$ python3 -q
>>> import numpy as np
>>> from numpy import linalg as LA
>>> np.set_printoptions(suppress=True, linewidth=100)
>>> def tidy(a):
...     return np.round(a, 1) + 0
... 
>>> mat = np.loadtxt("m.csv", delimiter=",")
>>> print(mat)
[[-2.  1.  1.  1.  1.  1.  1.  1.  1.  1.  1.  1.  1.  1.]
 [ 1. -2.  1.  1.  1.  1.  1.  1.  1.  1.  1.  1.  1.  1.]
 [ 1.  1. -2.  1.  1.  1.  1.  1.  1.  1.  1.  1.  1.  1.]
 [ 1.  1.  1. -2.  1.  1.  1.  1.  1.  1.  1.  1.  1.  1.]
 [ 1.  1.  1.  1. -2.  1.  1.  1.  1.  1.  1.  1.  1.  1.]
 [ 1.  1.  1.  1.  1. -2.  1.  1.  1.  1.  1.  1.  1.  1.]
 [ 1.  1.  1.  1.  1.  1. -2.  1.  1.  1.  1.  1.  1.  1.]
 [ 1.  1.  1.  1.  1.  1.  1. -2.  1.  1.  1.  1.  1.  1.]
 [ 1.  1.  1.  1.  1.  1.  1.  1. -2.  1.  1.  1.  1.  1.]
 [ 1.  1.  1.  1.  1.  1.  1.  1.  1. -2.  1.  1.  1.  1.]
 [ 1.  1.  1.  1.  1.  1.  1.  1.  1.  1. -2.  1.  1.  1.]
 [ 1.  1.  1.  1.  1.  1.  1.  1.  1.  1.  1. -2.  1.  1.]
 [ 1.  1.  1.  1.  1.  1.  1.  1.  1.  1.  1.  1. -2.  1.]
 [ 1.  1.  1.  1.  1.  1.  1.  1.  1.  1.  1.  1.  1. -2.]]
>>> print(mat @ np.ones(14))
[11. 11. 11. 11. 11. 11. 11. 11. 11. 11. 11. 11. 11. 11.]
>>> print(tidy(np.fft.fft(mat[0])))
[11.+0.j -3.+0.j -3.+0.j -3.+0.j -3.+0.j -3.+0.j -3.+0.j -3.+0.j -3.+0.j -3.+0.j -3.+0.j -3.+0.j
 -3.+0.j -3.+0.j]
>>> print(tidy(np.sort(np.abs(np.fft.fft(mat[0])))), tidy(np.sort(LA.svd(mat, compute_uv=False))))
[ 3.  3.  3.  3.  3.  3.  3.  3.  3.  3.  3.  3.  3. 11.] [ 3.  3.  3.  3.  3.  3.  3.  3.  3.  3.  3.  3.  3. 11.]
>>> print(mat @ (-1.0) ** np.arange(14))
[-3.  3. -3.  3. -3.  3. -3.  3. -3.  3. -3.  3. -3.  3.]
>>> print((mat @ mat)[0])
[17.  8.  8.  8.  8.  8.  8.  8.  8.  8.  8.  8.  8.  8.]
>>> B = mat / np.sqrt((mat ** 2).mean(axis=1, keepdims=True))
>>> print(tidy(B[3]))
[ 0.9  0.9  0.9 -1.8  0.9  0.9  0.9  0.9  0.9  0.9  0.9  0.9  0.9  0.9]
>>> print(LA.matrix_rank(B) == LA.matrix_rank(mat))
True
>>> B = np.array([[0, 0],
...     [-2, -2],
...     [2, -4],
...     [0, 0],
...     [4, 4],
...     [2, 4],
...     [-2, 0],
...     [-2, -5],
...     [-1, 5],
...     [0, -1],
...     [4, 4],
...     [2, 0],
...     [3, 5],
...     [5, 3]])
>>> print(np.einsum("ij->j", mat))
[11. 11. 11. 11. 11. 11. 11. 11. 11. 11. 11. 11. 11. 11.]
>>> print(np.einsum("ik,kj->ji", mat, B))
[[15. 21.  9. 15.  3.  9. 21. 21. 18. 15.  3.  9.  6.  0.]
 [13. 19. 25. 13.  1.  1. 13. 28. -2. 16.  1. 13. -2.  4.]]
>>> print(np.einsum("ij,ij->i", mat, mat))
[17. 17. 17. 17. 17. 17. 17. 17. 17. 17. 17. 17. 17. 17.]
>>> print(B.T @ mat.T)
[[15. 21.  9. 15.  3.  9. 21. 21. 18. 15.  3.  9.  6.  0.]
 [13. 19. 25. 13.  1.  1. 13. 28. -2. 16.  1. 13. -2.  4.]]
>>> print(np.vstack([mat, B.T]).shape)
(16, 14)
